$ python3 -q
>>> import numpy as np
>>> import numpy.linalg as la
>>> np.set_printoptions(precision=2, suppress=True, linewidth=200)
>>> E = np.loadtxt("test14.csv", delimiter=",")
>>> E
array([[-0.01,  1.03,  0.07,  0.37, -0.17,  0.37, -0.23, -0.9 , -0.44, -2.48, -0.64,  0.19],
       [ 0.07, -1.03,  0.32, -0.81, -1.35, -1.14, -0.13, -1.2 , -0.03, -0.62, -0.88, -1.2 ],
       [ 0.34, -1.76,  0.4 , -1.  , -1.07,  0.21,  0.79, -0.99, -0.87, -0.39,  0.88,  0.41],
       [ 0.99, -1.18,  1.33, -0.38, -0.14,  0.89,  1.57, -0.66,  0.35, -0.92,  0.03, -0.24],
       [ 0.03,  0.57,  0.19, -1.01, -0.84,  1.37,  1.11, -0.57,  1.17,  1.01, -0.84,  0.6 ],
       [ 0.1 ,  0.55, -1.13,  1.  ,  0.31,  0.96, -1.53, -0.05,  0.04,  1.15,  1.25, -0.43],
       [ 0.21,  0.13, -0.97,  1.27,  1.12,  0.86,  0.36,  0.12,  1.04, -1.5 , -0.64,  0.71],
       [-0.31,  0.87,  0.15,  0.61, -1.07,  0.24,  0.01, -2.28, -0.73,  0.61,  0.66,  0.15],
       [-0.37, -0.28, -1.94, -0.85,  1.28, -0.65,  0.64, -1.02, -0.34,  0.67,  0.31, -0.36],
       [-1.16, -0.68, -0.36,  1.86, -0.05,  0.17, -1.58,  0.84, -0.16,  0.44, -0.37, -0.1 ],
       [-0.52,  0.09,  0.65, -1.72, -0.41, -0.48, -0.31, -0.74, -0.78,  1.19,  1.04,  1.09],
       [ 0.43,  0.76,  0.7 ,  1.39,  0.04, -0.67,  0.87,  0.86, -0.68, -1.01,  1.46, -0.5 ],
       [ 0.63,  0.22, -1.54, -1.48,  0.35,  0.55,  1.02,  0.27,  0.82,  0.58, -0.38, -1.14],
       [ 0.15, -0.26, -0.42,  1.28, -1.15, -0.78, -0.32, -1.  , -1.13, -1.48,  0.4 ,  0.63],
       [ 1.86,  0.29, -0.92, -0.95, -0.07, -0.73, -0.78,  0.73,  0.33,  0.3 ,  0.98,  0.92],
       [-0.61, -0.63,  0.34, -0.85, -0.24,  0.67,  0.47,  0.02, -0.96,  0.16,  2.21, -0.92],
       [-0.44,  1.38,  1.07, -0.32,  0.26, -0.06,  0.65, -0.17, -1.35,  0.53,  1.71,  0.32],
       [-1.96,  0.42,  0.93, -0.33, -0.35, -0.19, -0.46, -0.64,  0.19,  0.05,  0.56,  1.7 ],
       [ 0.15,  1.11,  0.1 ,  0.58, -0.04,  0.97, -0.08,  0.48,  1.43,  0.47,  1.25, -1.55],
       [-0.26,  0.54, -0.07, -1.08,  0.18,  1.16,  0.6 ,  0.02, -0.26,  1.83, -1.29,  0.82],
       [-0.13, -0.46, -1.06, -0.35, -0.33, -1.32,  1.24,  1.28, -1.14,  0.  ,  0.82, -0.71],
       [ 0.98, -1.14, -0.48, -0.4 ,  0.78,  0.94,  0.46, -0.11, -0.47,  1.82, -0.44, -0.95]])
>>> other = E / la.norm(E, axis=1, keepdims=True)
>>> C2 = other @ other.T
>>> np.argwhere(np.triu(np.abs(C2) > 0.95, 1))
array([], shape=(0, 2), dtype=int64)
>>> C2[15].round(2) + 0
array([-0.26,  0.  ,  0.55,  0.23, -0.13,  0.17, -0.49,  0.19,  0.16, -0.19,  0.42,  0.27,  0.06, -0.05, -0.07,  1.  ,  0.57,  0.08,  0.25, -0.15,  0.41,  0.18])
>>> (C2 - 2 * np.eye(22)).round(6).argmax(axis=1)
array([13,  2,  3,  2, 19, 18,  0, 13, 12,  5, 17, 16, 21,  0, 10, 16, 10, 10,  5,  4, 11, 12])
